>>> import numpy as np
>>> np.set_printoptions(precision=3, suppress=True, linewidth=120)
>>> arr = np.load("arr.npy")
>>> arr
array([[0.333, 0.333, 0.   , 0.   , 0.333],
       [0.   , 0.667, 0.   , 0.333, 0.   ],
       [0.   , 0.   , 0.5  , 0.5  , 0.   ],
       [0.   , 0.5  , 0.   , 0.5  , 0.   ],
       [0.   , 0.   , 0.   , 0.   , 1.   ]])
>>> C2 = arr.T @ arr
>>> np.diag(C2)
array([0.111, 0.806, 0.25 , 0.611, 1.111])
>>> np.linalg.matrix_rank(C2)
np.int64(5)
>>> round(np.trace(C2), 3), np.round((arr ** 2).sum(), 3)
(np.float64(2.889), np.float64(2.889))
>>> (arr @ arr.T).shape
(5, 5)
>>> np.allclose(C2, C2.T)
True
>>> C2
array([[0.111, 0.111, 0.   , 0.   , 0.111],
       [0.111, 0.806, 0.   , 0.472, 0.111],
       [0.   , 0.   , 0.25 , 0.25 , 0.   ],
       [0.   , 0.472, 0.25 , 0.611, 0.   ],
       [0.111, 0.111, 0.   , 0.   , 1.111]])
>>> low = np.linalg.cholesky(C2)
>>> np.linalg.eigvalsh(C2).min() > 0
np.True_
>>> round(float(np.prod(np.diag(low)) ** 2), 3), round(float(np.linalg.det(C2)), 3)
(0.001, 0.001)
>>> np.diag(low) ** 2
array([0.111, 0.694, 0.25 , 0.04 , 1.   ])
>>> feats = np.loadtxt("a.csv", delimiter=",")
>>> feats
array([[-0.415, -0.901, -0.129],
       [-0.901,  0.427, -0.082],
       [-0.129, -0.082,  0.988]])
>>> np.kron(np.eye(2, dtype=int), feats)
array([[-0.415, -0.901, -0.129, -0.   , -0.   , -0.   ],
       [-0.901,  0.427, -0.082, -0.   ,  0.   , -0.   ],
       [-0.129, -0.082,  0.988, -0.   , -0.   ,  0.   ],
       [-0.   , -0.   , -0.   , -0.415, -0.901, -0.129],
       [-0.   ,  0.   , -0.   , -0.901,  0.427, -0.082],
       [-0.   , -0.   ,  0.   , -0.129, -0.082,  0.988]])
>>> np.einsum("ii->", feats)
np.float64(1.0)
>>> round(np.linalg.det(feats.T), 3)
np.float64(-1.0)
>>> np.poly(feats)
array([ 1., -1., -1.,  1.])
>>> round(np.linalg.det(feats[::-1]), 3)
np.float64(1.0)
>>> np.einsum("ij,ji->", feats, feats)
np.float64(3.0)
>>> np.round(np.linalg.det(2 * feats), 3), round(np.linalg.det(feats), 3)
(np.float64(-8.0), np.float64(-1.0))
>>> vals, evecs = np.linalg.eigh(feats)
>>> x = np.array([1, -3, 3])
>>> np.round(evecs * np.abs(vals) @ evecs.T, 3) + 0
array([[1., 0., 0.],
       [0., 1., 0.],
       [0., 0., 1.]])
>>> round(float(x @ feats @ x), 3)
18.427
>>> round(float(x @ feats @ x / (x @ x)), 3), vals[0], vals[-1]
(0.97, np.float64(-1.0), np.float64(1.0))
>>> vals, evecs = np.linalg.eigh(feats)
>>> np.round(evecs.T @ evecs, 3) + 0
array([[1., 0., 0.],
       [0., 1., 0.],
       [0., 0., 1.]])
>>> np.unique(vals.round(6) + 0, return_counts=True)[1]
array([1, 2])
>>> np.linalg.svd(feats, compute_uv=False)
array([1., 1., 1.])
>>> vals
array([-1.,  1.,  1.])
>>> (vals > 1e-8).sum(), (vals < -1e-8).sum()
(np.int64(2), np.int64(1))
>>> T = np.stack([feats, 3 * feats, feats[::-1]])
>>> np.linalg.matrix_rank(T)
array([3, 3, 3])
>>> T.sum(axis=0)
array([[-1.789, -3.684,  0.474],
       [-4.503,  2.135, -0.409],
       [-0.93 , -1.228,  3.825]])
>>> np.linalg.det(T)
array([ -1., -27.,   1.])
>>> np.linalg.norm(T, axis=(1, 2))
array([1.732, 5.196, 1.732])
>>> round(np.linalg.norm(feats), 3)
np.float64(1.732)
>>> feats.sum(axis=0)
array([-1.444, -0.556,  0.778])
>>> np.round(np.abs(feats).max(), 3)
np.float64(0.988)
>>> np.count_nonzero(feats)
np.int64(9)
>>> np.linalg.svd(feats, compute_uv=False)
array([1., 1., 1.])
>>> feats.mean(axis=0)
array([-0.481, -0.185,  0.259])
>>> np.linalg.matrix_rank(feats)
np.int64(3)
>>> np.linalg.rank(feats)
Traceback (most recent call last):
  File "<python-input-47>", line 1, in <module>
    np.linalg.rank(feats)
    ^^^^^^^^^^^^^^
AttributeError: module 'numpy.linalg' has no attribute 'rank'
>>> np.unravel_index(np.abs(feats).argmax(), feats.shape)
(np.int64(2), np.int64(2))
>>> F = np.loadtxt("x.csv", delimiter=",")
>>> F
array([[ 1.,  0.,  0.,  0.,  0.],
       [-4.,  1.,  0.,  0.,  0.],
       [-7., -2.,  1.,  0.,  0.],
       [ 0.,  8.,  3.,  1.,  0.],
       [-8.,  7.,  5., -5.,  1.]])
>>> out = F[0, 0] * F[1:] - np.outer(F[1:, 0], F[0])
>>> out
array([[ 0.,  1.,  0.,  0.,  0.],
       [ 0., -2.,  1.,  0.,  0.],
       [ 0.,  8.,  3.,  1.,  0.],
       [ 0.,  7.,  5., -5.,  1.]])
>>> np.linalg.matrix_rank(out), np.linalg.matrix_rank(F)
(np.int64(4), np.int64(5))
>>> np.flatnonzero(~out.round(6).any(axis=1))
array([], dtype=int64)
>>> U, sig, VT = np.linalg.svd(out, full_matrices=False)
>>> sig / sig[0]
array([1.   , 0.366, 0.126, 0.001])
>>> np.cumsum(sig ** 2) / np.sum(sig ** 2)
array([0.87 , 0.986, 1.   , 1.   ])
>>> (sig > 1e-8).sum()
np.int64(4)
>>> np.allclose(U * sig @ VT, out)
True
>>> np.round(U.T @ U, 3) + 0
array([[1., 0., 0., 0.],
       [0., 1., 0., 0.],
       [0., 0., 1., 0.],
       [0., 0., 0., 1.]])
>>> np.abs(U[:, 0]).round(6).argmax()
np.int64(3)
>>> np.round(VT @ VT.T, 3) + 0
array([[1., 0., 0., 0.],
       [0., 1., 0., 0.],
       [0., 0., 1., 0.],
       [0., 0., 0., 1.]])
>>> np.abs(VT[0])
array([0.   , 0.854, 0.449, 0.255, 0.061])
>>> sig
array([12.511,  4.579,  1.581,  0.011])
>>> out = F / np.linalg.norm(F, axis=1, keepdims=True)
>>> C2 = out @ out.T
>>> np.linalg.norm(out, axis=1)
array([1., 1., 1., 1., 1.])
>>> T = np.stack([F, 2 * F, F[::-1]])
>>> np.einsum("bij,cij->bc", T, T)
array([[ 310.,  620.,   54.],
       [ 620., 1240.,  108.],
       [  54.,  108.,  310.]])
>>> np.linalg.norm(T, axis=(1, 2))
array([17.607, 35.214, 17.607])
>>> T.sum(axis=0)
array([[ -5.,   7.,   5.,  -5.,   1.],
       [-12.,  11.,   3.,   1.,   0.],
       [-28.,  -8.,   4.,   0.,   0.],
       [ -4.,  25.,   9.,   3.,   0.],
       [-23.,  21.,  15., -15.,   3.]])
>>> T.shape
(3, 5, 5)
>>> (T @ F.T).shape
(3, 5, 5)
>>> np.linalg.matrix_rank(T)
array([5, 5, 5])
